In [1]: import numpy as np

In [2]: np.set_printoptions(precision=3, suppress=True, linewidth=100)

In [3]: J = np.load("test7.npy")

In [4]: J
Out[4]: 
array([[  8.282, -12.633,  -5.36 ,   7.418],
       [ -4.944,  -7.467,   1.602, -13.139],
       [  7.906, -13.536,  -5.369,  10.165],
       [ -7.576,  -6.684,   0.495, -12.267],
       [  6.913, -12.804,  -5.525,   7.392],
       [  7.826, -13.138,  -7.724,   6.718],
       [ -7.675,  -5.735,   1.781, -12.544],
       [ -5.636,  -5.257,   2.278, -14.291],
       [  7.545, -13.326,  -6.678,   7.11 ],
       [  4.554, -12.265,  -7.872,   7.958],
       [  8.117, -11.334,  -6.999,   8.782],
       [  7.395, -12.252,  -4.693,   8.664]])

In [5]: Ac = J - J.mean(axis=0)

In [6]: left, sig, VT = np.linalg.svd(Ac, full_matrices=False)

In [7]: round(float((sig ** 2).sum() ** 2 / (sig ** 4).sum()), 3)
Out[7]: 1.037

In [8]: np.linalg.matrix_rank(Ac)
Out[8]: np.int64(4)

In [9]: Ac = J - J.mean(axis=0)

In [10]: vecs = np.linalg.svd(Ac)[2][:2]

In [11]: out = Ac - Ac @ vecs.T @ vecs

In [12]: print(np.diag(vecs.T @ vecs))
[0.814 0.057 0.449 0.68 ]

In [13]: (Ac @ vecs.T).std(axis=0)
Out[13]: array([12.819,  1.267])

In [14]: E = np.load("out8.npy")

In [15]: print(E)
[[ 0  0 -1 -3 -2  4  4  1  1]
 [ 0  0 -3  0 -1  1 -3 -1  0]
 [ 1  3  0 -2 -2  2  2  1 -1]
 [ 3  0  2  0  0 -2  5 -5  3]
 [ 2  1  2  0  0  5 -1 -3 -2]
 [-4 -1 -2  2 -5  0  3 -1  2]
 [-4  3 -2 -5  1 -3  0  1  2]
 [-1  1 -1  5  3  1 -1  0  1]
 [-1  0  1 -3  2 -2 -2 -1  0]]

In [16]: G = E.T @ E

In [17]: np.diag(G)
Out[17]: array([48, 21, 28, 76, 48, 64, 69, 40, 24])

In [18]: print(G)
[[ 48  -4  26   8   9  19   6 -19 -13]
 [ -4  21  -3 -18   5   3   1   4   0]
 [ 26  -3  28   1  12   2   6 -15  -8]
 [  8 -18   1  76   4  10  -9  -9  -2]
 [  9   5  12   4  48 -17 -31   1  -5]
 [ 19   3   2  10 -17  64   5  -1 -19]
 [  6   1   6  -9 -31   5  69 -14  24]
 [-19   4 -15  -9   1  -1 -14  40  -9]
 [-13   0  -8  -2  -5 -19  24  -9  24]]

In [19]: print((E @ E.T).shape)
(9, 9)

In [20]: np.round(np.linalg.svd(E, compute_uv=False) ** 2, 3) + 0
Out[20]: array([104.341, 104.341,  72.327,  72.327,  23.244,  23.244,   9.089,   9.089,   0.   ])
